>>> import numpy as np
>>> import numpy.linalg as la
>>> np.set_printoptions(precision=1, suppress=True, linewidth=160, legacy="1.25")
>>> rd = lambda a: np.round(a, 1) + 0
>>> K = np.load("block6.npy")
>>> K
array([[ 2, -2,  2, -2],
       [ 2,  1,  2,  1],
       [ 2, -2,  2, -2],
       [ 2,  1,  2,  1]])
>>> rng = np.random.default_rng(10)
>>> lab = rng.permutation(4)
>>> lab
array([2, 3, 1, 0])
>>> Y = K[lab][:, lab]
>>> np.trace(Y)
6
>>> Y
array([[ 2, -2, -2,  2],
       [ 2,  1,  1,  2],
       [ 2,  1,  1,  2],
       [ 2, -2, -2,  2]])
>>> rd(np.sort(np.abs(la.eigvals(Y))))
array([0. , 0. , 4.9, 4.9])
>>> Uu, sigma, Vt = la.svd(K)
>>> V = Vt[:(sigma > 1e-8).sum()]
>>> x0 = K[1] + 3 * K[2] + rng.integers(2) * np.eye(4)[1]
>>> x0
array([ 8., -5.,  8., -5.])
>>> rd(la.norm(x0 - V.T @ V @ x0))
0.0
>>> rd(np.diag(V.T @ V))
array([0.5, 0.5, 0.5, 0.5])
>>> la.matrix_rank(np.vstack([K, x0]))
2
>>> Uu, sigma, Vt = la.svd(K)
>>> np.argmax(sigma[:-1] / (sigma[1:] + 1e-6)) + 1
2
>>> rd(sigma)
array([6., 4., 0., 0.])
>>> Y = Uu[:, :2] @ np.diag(sigma[:2]) @ Vt[:2]
>>> la.matrix_rank(K, rtol=0.05)
2
>>> rd(la.norm(K - Y) / la.norm(K))
0.0
>>> J = np.array([[4, 4, 4, 4, 4, 4],
...     [4, 8, 8, 8, 8, 8],
...     [4, 8, 12, 12, 12, 12],
...     [4, 8, 12, 16, 16, 16],
...     [4, 8, 12, 16, 20, 20],
...     [4, 8, 12, 16, 20, 24]])
>>> x0 = np.array([2, 2, 1, 0, 0, 2])
>>> h1 = np.maximum(J @ x0, 0)
>>> np.flatnonzero(h1 > 1e-9)
array([0, 1, 2, 3, 4, 5])
>>> J * (h1 > 1e-9)[:, None]
array([[ 4,  4,  4,  4,  4,  4],
       [ 4,  8,  8,  8,  8,  8],
       [ 4,  8, 12, 12, 12, 12],
       [ 4,  8, 12, 16, 16, 16],
       [ 4,  8, 12, 16, 20, 20],
       [ 4,  8, 12, 16, 20, 24]])
>>> np.maximum(J @ x0, 0) - np.maximum(-J @ x0, 0)
array([28, 48, 60, 68, 76, 84])
>>> np.tanh(J @ x0)
array([1., 1., 1., 1., 1., 1.])
>>> np.maximum(J @ (3 * x0), 0)
array([ 84, 144, 180, 204, 228, 252])
>>> M = np.loadtxt("mat.csv", delimiter=",")
>>> M
array([[ -3.,   2.,   0.,   2.],
       [  0.,   0.,   3.,   3.],
       [ -2.,  -1.,   6.,   0.],
       [  0.,  -1.,   4.,   2.],
       [ -3.,   1.,   2.,   2.],
       [ -3.,   2.,   4.,   2.],
       [ -3.,   5.,   2.,   3.],
       [ -5.,   7.,  -1.,   2.],
       [ -8.,   8.,  -1.,   5.],
       [ -9.,   5.,  -1.,   3.],
       [ -8.,   5.,   2.,   1.],
       [-11.,   7.,   5.,  -1.],
       [ -9.,   8.,   3.,  -3.],
       [ -8.,   9.,   2.,  -1.],
       [ -6.,   6.,  -1.,  -1.],
       [ -9.,   6.,  -2.,  -2.],
       [ -9.,   3.,  -4.,  -2.],
       [ -8.,   5.,  -4.,   1.],
       [-11.,   6.,  -4.,   1.]])
>>> rk = la.matrix_rank(K)
>>> rk
2
>>> ns = la.svd(K)[2][rk:].T
>>> np.allclose(K @ ns, 0)
True
>>> [int(la.matrix_rank(np.delete(K, i, axis=0))) for i in range(4)]
[2, 2, 2, 2]
>>> la.matrix_rank(K.T @ K), la.matrix_rank(K @ K.T)
(2, 2)
>>> ns.shape
(4, 2)
>>> [int(la.matrix_rank(K[:i])) for i in range(1, len(K) + 1)]
[1, 2, 2, 2]
>>> basis = M[[17, 12]].astype(float)
>>> for _ in range(3):
...     lab = la.norm(M[:, None] - basis, axis=-1).argmin(axis=1)
...     basis = np.array([M[lab == j].mean(axis=0) for j in range(2)])
... 
>>> lab
array([0, 0, 1, 0, 0, 1, 0, 0, 0, 0, 1, 1, 1, 1, 0, 0, 0, 0, 0])
>>> rd(basis[1] - basis[0])
array([-1.1,  0.9,  4.2, -1.8])
>>> np.abs(basis[1] - basis[0]).argmax()
2
>>> cen = (M - M.mean(axis=0)) / M.std(axis=0)
>>> rd(cen.std(axis=0))
array([1., 1., 1., 1.])
>>> coef = la.lstsq(np.delete(cen, 1, axis=1), cen[:, 1])[0]
>>> rd(1 - np.var(cen[:, 1] - np.delete(cen, 1, axis=1) @ coef))
0.6
>>> x0 = np.array([3, 5, 3, 3])
>>> y = M @ x0
>>> y
array([  7.,  18.,   7.,  13.,   8.,  19.,  31.,  23.,  28.,   4.,  10.,  14.,  13.,  24.,   6.,  -9., -30.,  -8., -12.])
>>> rd(la.solve(M.T @ M, M.T @ y))
array([3., 5., 3., 3.])
>>> y = y + 0.3 * rng.normal(size=19)
>>> rd(y)
array([  6.8,  18.1,   6.9,  13. ,   8.3,  19.3,  31.1,  22.9,  27.8,   3.8,   9.9,  14. ,  12.7,  23.7,   6.1,  -9.6, -30.1,  -7.9, -12.3])
>>> coef, *_ = la.lstsq(M, y)
>>> coef.round()
array([3., 5., 3., 3.])
>>> u, r1 = M[1], M[7]
>>> u @ u
18.0
>>> u @ r1
3.0
>>> pr = (u @ r1) / (u @ u) * u
>>> la.matrix_rank(np.outer(u, r1))
1
>>> pr
array([0. , 0. , 0.5, 0.5])
>>> A = np.loadtxt("layer8.csv", delimiter=",")
>>> A
array([[ -2.,  -1.,   1.,   2.],
       [ -2.,  -2.,   2.,  -1.],
       [ -1.,  -3.,   5.,  -4.],
       [  1.,  -1.,   7.,  -5.],
       [  3.,   2.,   8.,  -4.],
       [  0.,   3.,   9.,  -6.],
       [ -2.,   0.,   6.,  -4.],
       [ -3.,   3.,   9.,  -6.],
       [ -6.,   0.,   7.,  -9.],
       [ -7.,  -1.,   6., -12.],
       [ -6.,   0.,   8., -10.],
       [ -6.,   2.,   8., -10.],
       [ -5.,   3.,  10.,  -9.],
       [ -5.,   0.,   7.,  -6.],
       [ -8.,   2.,   4.,  -4.],
       [ -8.,   5.,   6.,  -7.],
       [ -9.,   3.,   4.,  -9.],
       [ -9.,   5.,   6.,  -9.],
       [ -9.,   3.,   4.,  -8.],
       [-11.,   3.,   3.,  -7.],
       [ -9.,   0.,   0.,  -4.],
       [-10.,  -1.,  -3.,  -7.],
       [ -7.,  -1.,  -5.,  -8.],
       [ -5.,  -2.,  -7.,  -7.],
       [ -7.,  -5.,  -8.,  -7.],
       [ -5.,  -4.,  -9.,  -9.],
       [ -2.,  -2.,  -8.,  -7.],
       [  0.,  -4., -11., -10.],
       [  2.,  -5., -14.,  -7.],
       [  5.,  -5., -15., -10.]])
>>> basis = A[[18, 0]].astype(float)
>>> for _ in range(6):
...     lab = la.norm(A[:, None] - basis, axis=-1).argmin(axis=1)
...     basis = np.array([A[lab == j].mean(axis=0) for j in range(2)])
... 
>>> lab
array([0, 0, 0, 0, 0, 0, 0, 0, 0, 0, 0, 0, 0, 0, 0, 0, 0, 0, 0, 0, 0, 1, 1, 1, 1, 1, 1, 1, 1, 1])
>>> np.bincount(lab)
array([21,  9])
>>> cen = A - A.mean(axis=0)
>>> V = la.svd(cen)[2][:2]
>>> Y = cen - cen @ V.T @ V
>>> rd(Y.std(axis=0))
array([1. , 1.4, 0.5, 2.5])
>>> la.norm(Y, axis=1).round(6).argmax()
0
>>> rd(la.norm(Y) / la.norm(cen))
0.3
>>> rd(np.cov(cen @ V.T, rowvar=False))
array([[63.1,  0. ],
       [ 0. , 17.4]])
>>> Uu, sigma, Vt = la.svd(A, full_matrices=False)
>>> rd(np.cumsum(sigma ** 2) / np.sum(sigma ** 2))
array([0.6, 0.9, 1. , 1. ])
>>> rd(sigma / sigma[0])
array([1. , 0.8, 0.4, 0.2])
>>> rd(Uu.T @ Uu)
array([[1., 0., 0., 0.],
       [0., 1., 0., 0.],
       [0., 0., 1., 0.],
       [0., 0., 0., 1.]])
>>> rd(sigma)
array([51. , 40.6, 17.9,  9. ])
>>> F = np.diag(np.array([2, 2, -1])) + -3 * np.eye(3, k=1) + -3 * np.eye(3, k=-1)
>>> F
array([[ 2., -3.,  0.],
       [-3.,  2., -3.],
       [ 0., -3., -1.]])
>>> Y = F / la.norm(F, axis=1, keepdims=True)
>>> cov = Y @ Y.T
>>> np.argwhere(np.triu(np.abs(cov) > 0.95, 1))
array([], shape=(0, 2), dtype=int64)
>>> rd(la.norm(Y, axis=1))
array([1., 1., 1.])
>>> x0 = np.array([3, 3, 0])
>>> y = F @ x0
>>> coef, lr = np.zeros(3), 1 / la.norm(F, 2) ** 2
>>> for i in range(200):
...     coef -= lr * F.T @ (F @ coef - y)
...     if i % 50 == 0: print(i, round(la.norm(F @ coef - y), 1))
... 
0 6.4
50 1.1
100 0.5
150 0.3
>>> rd(coef)
array([2.8, 2.9, 0.1])
>>> proj = np.triu(np.array([[-2, 2, -2], [-1, 0, -2], [-2, -1, 2]]), 1) + np.eye(3)
>>> Y = proj @ F @ la.inv(proj)
>>> Y
array([[-4., 15., 18.],
       [-3., 14., 21.],
       [ 0., -3., -7.]])
>>> la.matrix_rank(Y)
3
>>> Y = np.array([[0, 3, 3], [2, 0, 2], [0, 0, 5]])
>>> np.einsum("ik,kj->ij", F, Y)
array([[ -6.,   6.,   0.],
       [  4.,  -9., -20.],
       [ -6.,   0., -11.]])
>>> np.einsum("ik,kj->ji", F, Y)
array([[ -6.,   4.,  -6.],
       [  6.,  -9.,   0.],
       [  0., -20., -11.]])
>>> la.matrix_rank(F @ Y)
3
>>> np.vstack([F, Y.T]).shape
(6, 3)
>>> F @ Y
array([[ -6.,   6.,   0.],
       [  4.,  -9., -20.],
       [ -6.,   0., -11.]])
>>> la.matrix_rank(np.vstack([F, Y.T]))
3
>>> Y.T @ F.T
array([[ -6.,   4.,  -6.],
       [  6.,  -9.,   0.],
       [  0., -20., -11.]])
>>> np.einsum("ij->j", F)
array([-1., -4., -4.])
